In [1]: import numpy as np

In [2]: np.set_printoptions(precision=3, suppress=True, linewidth=160, legacy="1.25")

In [3]: def rd(a):
   ...:     return np.round(a, 3) + 0
   ...: 

In [4]: K = np.load("dump.npy")

In [5]: K
Out[5]: 
array([[-1.9,  2. ,  4. , -8. ],
       [ 1. , -0.9, -8. , -3. ],
       [ 6. , -9. , -4.9,  6. ],
       [-2. ,  2. ,  4. , -7.9]])

In [6]: rd(np.trace(K))
Out[6]: -15.6

In [7]: rd(np.linalg.det(K))
Out[7]: 57.274

In [8]: rd(np.sort(np.abs(np.linalg.eigvals(K))))
Out[8]: array([ 0.1  ,  5.252,  6.452, 16.9  ])

In [9]: (K + K.T) / 2
Out[9]: 
array([[-1.9,  1.5,  5. , -5. ],
       [ 1.5, -0.9, -8.5, -0.5],
       [ 5. , -8.5, -4.9,  5. ],
       [-5. , -0.5,  5. , -7.9]])

In [10]: arr = np.load("block16.npy")

In [11]: arr
Out[11]: 
array([[ 0, -1],
       [ 1,  0]])

In [12]: rng = np.random.default_rng(7559)

In [13]: labels = rng.permutation(2)

In [14]: labels
Out[14]: array([0, 1])

In [15]: B = arr[labels][:, labels]

In [16]: np.trace(B)
Out[16]: 0

In [17]: np.unravel_index(np.abs(arr).argmax(), arr.shape)
Out[17]: (0, 1)

In [18]: np.count_nonzero(arr)
Out[18]: 2

In [19]: arr - arr[0]
Out[19]: 
array([[0, 0],
       [1, 1]])

In [20]: arr.mean(axis=0)
Out[20]: array([ 0.5, -0.5])

In [21]: np.diff(arr, axis=0)
Out[21]: array([[1, 1]])

In [22]: rd(np.linalg.svd(arr, compute_uv=False))
Out[22]: array([1., 1.])

In [23]: np.abs(arr).max()
Out[23]: 1

In [24]: x = np.array([3, 1])

In [25]: x @ arr @ x
Out[25]: 0

In [26]: rd(np.linalg.svd(arr, compute_uv=False))
Out[26]: array([1., 1.])

In [27]: rd(np.linalg.eigvals(arr).real)
Out[27]: array([0., 0.])

In [28]: q = np.linalg.solve(np.eye(2) - arr, np.eye(2) + arr)

In [29]: q @ q.T
Out[29]: 
array([[1., 0.],
       [0., 1.]])

In [30]: rd(np.linalg.det(q))
Out[30]: 1.0

In [31]: x = np.array([3, 1])

In [32]: rd(np.sort(np.abs(np.degrees(np.angle(np.linalg.eigvals(arr))))))
Out[32]: array([90., 90.])

In [33]: rd(np.linalg.det(arr))
Out[33]: 1.0

In [34]: rd(np.abs(np.linalg.eigvals(arr)))
Out[34]: array([1., 1.])

In [35]: arr.T @ (arr @ x)
Out[35]: array([3, 1])

In [36]: rd(np.linalg.norm(x)), rd(np.linalg.norm(arr @ x))
Out[36]: (3.162, 3.162)

In [37]: [p for p in range(1, 25) if np.allclose(np.linalg.matrix_power(arr, p), np.eye(2))]
Out[37]: [4, 8, 12, 16, 20, 24]

In [38]: 2 - np.linalg.matrix_rank(arr - np.eye(2), tol=1e-8)
Out[38]: 0

In [39]: rd(np.linalg.inv(arr))
Out[39]: 
array([[ 0.,  1.],
       [-1.,  0.]])

In [40]: rd(np.linalg.norm(arr, axis=0))
Out[40]: array([1., 1.])

In [41]: rd(np.linalg.pinv(arr))
Out[41]: 
array([[ 0.,  1.],
       [-1.,  0.]])

In [42]: rd(np.linalg.svd(arr, compute_uv=False))
Out[42]: array([1., 1.])

In [43]: arr[:, 1] @ arr[:, 0]
Out[43]: 0

In [44]: E, _ = np.linalg.qr(np.array([[-0.3, -0.4, 0.7, 0.8, 0.2],
    ...:     [0.2, -0.9, 1.3, -0.9, -0.9],
    ...:     [-1.1, 1.0, -1.3, 0.4, -2.0],
    ...:     [1.0, -0.3, -1.6, -1.3, -0.6],
    ...:     [1.2, 1.7, -1.4, 0.7, -0.1]]))

In [45]: rd(E)
Out[45]: 
array([[-0.154, -0.161,  0.126, -0.769,  0.585],
       [ 0.103, -0.422,  0.294,  0.586,  0.618],
       [-0.566,  0.53 , -0.407,  0.25 ,  0.413],
       [ 0.514, -0.206, -0.808, -0.042,  0.198],
       [ 0.617,  0.688,  0.282, -0.026,  0.257]])

In [46]: rd(np.linalg.norm(E, 1)), rd(np.linalg.norm(E, np.inf))
Out[46]: (2.071, 2.166)

In [47]: rd(np.linalg.norm(E) ** 2 / np.linalg.norm(E, 2) ** 2)
Out[47]: 5.0

In [48]: np.linalg.norm(E, axis=1).argmax()
Out[48]: 1

In [49]: rd(np.linalg.norm(E, "nuc"))
Out[49]: 5.0

In [50]: rd(np.einsum("ij,ji->", E, E))
Out[50]: 0.93

In [51]: rd(np.poly(E))
Out[51]: array([ 1.   ,  0.768, -0.17 ,  0.17 , -0.768, -1.   ])

In [52]: rd(np.linalg.det(2 * E)), rd(np.linalg.det(E))
Out[52]: (32.0, 1.0)

In [53]: rd(np.linalg.det(E.T))
Out[53]: 1.0

In [54]: x = np.array([-1, -4, -5, 2, 0])

In [55]: rd(np.linalg.norm(x)), rd(np.linalg.norm(E @ x))
Out[55]: (6.782, 6.782)

In [56]: q = E.astype(float).copy()

In [57]: for j in range(5):
    ...:     q[:, j] -= q[:, :j] @ (q[:, :j].T @ q[:, j])
    ...:     q[:, j] /= np.linalg.norm(q[:, j])
    ...: 

In [58]: rd(q.T @ q)
Out[58]: 
array([[1., 0., 0., 0., 0.],
       [0., 1., 0., 0., 0.],
       [0., 0., 1., 0., 0.],
       [0., 0., 0., 1., 0.],
       [0., 0., 0., 0., 1.]])

In [59]: rd(q.T @ E)
Out[59]: 
array([[1., 0., 0., 0., 0.],
       [0., 1., 0., 0., 0.],
       [0., 0., 1., 0., 0.],
       [0., 0., 0., 1., 0.],
       [0., 0., 0., 0., 1.]])

In [60]: data = np.array([[-3, -3, -3, -3],
    ...:     [-3, -6, -6, -6],
    ...:     [-3, -6, -9, -9],
    ...:     [-3, -6, -9, -12]])

In [61]: B = np.array([[-8, -8], [-5, -1], [8, -4], [7, 8]])

In [62]: np.vstack([data, B.T]).shape
Out[62]: (6, 4)

In [63]: np.einsum("ik,kj->ij", data, B)
Out[63]: 
array([[  -6,   15],
       [ -36,    6],
       [ -81,   -6],
       [-102,  -30]])

In [64]: B.T @ data.T
Out[64]: 
array([[  -6,  -36,  -81, -102],
       [  15,    6,   -6,  -30]])

In [65]: np.linalg.matrix_rank(data @ B)
Out[65]: 2

In [66]: B = data + rng.integers(-2, 3, (4, 1)) @ rng.integers(-2, 3, (1, 4))

In [67]: B
Out[67]: 
array([[ -2,  -5,  -4,  -5],
       [ -1, -10,  -8, -10],
       [ -3,  -6,  -9,  -9],
       [ -2,  -8, -10, -14]])

In [68]: B - data
Out[68]: 
array([[ 1, -2, -1, -2],
       [ 2, -4, -2, -4],
       [ 0,  0,  0,  0],
       [ 1, -2, -1, -2]])

In [69]: rd(np.linalg.svd(B - data, compute_uv=False))
Out[69]: array([7.746, 0.   , 0.   , 0.   ])

In [70]: W0 = np.array([[13, 3, 2, 2], [0, 8, 1, 0], [0, 1, 12, 3], [2, 3, 1, 3]])

In [71]: hat = np.triu(np.array([[1, 5, 5, 5], [-3, 1, -2, -5], [2, -2, 1, -5], [-2, 5, 0, 3]]), 1) + np.eye(4)

In [72]: B = hat @ W0 @ np.linalg.inv(hat)

In [73]: B
Out[73]: 
array([[   23.,   -52.,  -147., -1078.],
       [  -10.,    41.,   104.,   754.],
       [  -10.,    36.,   129.,   863.],
       [    2.,    -7.,   -23.,  -157.]])

In [74]: rd(np.linalg.det(B))
Out[74]: 3208.0

In [75]: hat @ W0 - W0 @ hat
Out[75]: 
array([[ 10.,  -5.,  11., -10.],
       [-10., -17., -13.,  24.],
       [-10., -15.,  -3.,  50.],
       [  0., -10.,  -4.,  10.]])

In [76]: mat = np.loadtxt("run8.csv", delimiter=",")

In [77]: rd(mat)
Out[77]: 
array([[-0.035, -0.999,  0.   ],
       [ 0.999, -0.035,  0.   ],
       [ 0.   ,  0.   ,  1.   ]])

In [78]: x = np.array([4, 4, 4])

In [79]: target = mat @ x

In [80]: rd(target)
Out[80]: array([-4.137,  3.858,  4.   ])

In [81]: rd(np.linalg.solve(mat.T, mat[1]))
Out[81]: array([0., 1., 0.])

In [82]: rd(np.linalg.solve(mat, target + mat[:, 1]))
Out[82]: array([4., 5., 4.])

In [83]: rd(np.linalg.solve(mat, mat[:, 0]))
Out[83]: array([1., 0., 0.])

In [84]: rd(np.linalg.solve(mat, target))
Out[84]: array([4., 4., 4.])

In [85]: u, v = mat[2], mat[0]

In [86]: u @ u
Out[86]: 1.0

In [87]: p = (u @ v) / (u @ u) * u

In [88]: np.linalg.matrix_rank(np.outer(u, v))
Out[88]: 1

In [89]: rd(np.outer(u, v))
Out[89]: 
array([[ 0.   ,  0.   ,  0.   ],
       [ 0.   ,  0.   ,  0.   ],
       [-0.035, -0.999,  0.   ]])

In [90]: x = np.array([0, 0, 2])

In [91]: target = mat @ x

In [92]: beta, lr = np.zeros(3), 1 / np.linalg.norm(mat, 2) ** 2

In [93]: for i in range(200):
    ...:     beta -= lr * mat.T @ (mat @ beta - target)
    ...:     if i % 50 == 0: print(i, round(np.linalg.norm(mat @ beta - target), 3))
    ...: 
0 0.0
50 0.0
100 0.0
150 0.0

In [94]: rd(np.linalg.cond(mat))
Out[94]: 1.0

In [95]: beta
Out[95]: array([0., 0., 2.])

In [96]: labels = rng.permutation(3)

In [97]: B = mat[:, labels] * rng.choice([-1, 1], 3)

In [98]: rd(B)
Out[98]: 
array([[ 0.035,  0.   , -0.999],
       [-0.999,  0.   , -0.035],
       [ 0.   , -1.   ,  0.   ]])

In [99]: left, _, vt = np.linalg.svd(mat.T @ B)

In [100]: rd(np.linalg.lstsq(mat, B)[0])
Out[100]: 
array([[-1.,  0.,  0.],
       [ 0.,  0.,  1.],
       [ 0., -1.,  0.]])

In [101]: labels
Out[101]: array([0, 2, 1])

In [102]: rd(left @ vt)
Out[102]: 
array([[-1.,  0.,  0.],
       [ 0.,  0.,  1.],
       [ 0., -1.,  0.]])

In [103]: th = rng.uniform(0, 2 * np.pi, 25)

In [104]: q, _ = np.linalg.qr(np.array([[-0.2, 0.7], [-0.3, -0.8], [0.1, 0.8], [1.3, 0.5]]))

In [105]: F = 5 * np.c_[np.cos(th), np.sin(th)] @ q.T

In [106]: rd(F)
Out[106]: 
array([[-3.034,  2.651, -2.96 ,  0.06 ],
       [ 2.882, -2.755,  2.959,  0.589],
       [ 3.152, -2.06 ,  2.643, -1.958],
       [-3.017,  1.632, -2.32 ,  2.802],
       [-1.687,  2.626, -2.362, -3.111],
       [-1.667, -0.243, -0.57 ,  4.673],
       [ 0.344,  1.427, -0.739, -4.722],
       [ 3.13 , -1.962,  2.573, -2.175],
       [ 0.272, -1.869,  1.279,  4.449],
       [ 3.155, -2.077,  2.655, -1.92 ],
       [ 3.171, -2.244,  2.766, -1.501],
       [-0.708,  2.144, -1.639, -4.149],
       [-2.305,  0.487, -1.299,  4.215],
       [-1.634,  2.606, -2.327, -3.182],
       [-1.611,  2.597, -2.311, -3.213],
       [-2.793,  2.787, -2.94 , -0.888],
       [ 2.705, -2.805,  2.913,  1.152],
       [-1.056,  2.338, -1.91 , -3.843],
       [ 2.547, -2.817,  2.852,  1.563],
       [-2.973,  1.533, -2.239,  2.966],
       [ 2.157, -2.77 ,  2.654,  2.373],
       [ 3.15 , -2.439,  2.878, -0.919],
       [-2.61 ,  2.815, -2.878, -1.407],
       [ 1.452, -2.53 ,  2.201,  3.413],
       [ 0.737, -2.161,  1.662,  4.126]])

In [107]: left, s, vt = np.linalg.svd(F)

In [108]: rd(s)
Out[108]: array([20.21 , 14.716,  0.   ,  0.   ])

In [109]: B = left[:, :2] @ np.diag(s[:2]) @ vt[:2]

In [110]: rd(np.abs(F - B).max())
Out[110]: 0.0

In [111]: np.linalg.matrix_rank(B)
Out[111]: 2

In [112]: rd(np.linalg.norm(F - B) / np.linalg.norm(F))
Out[112]: 0.0

In [113]: np.linalg.matrix_rank(F, rtol=0.05)
Out[113]: 2
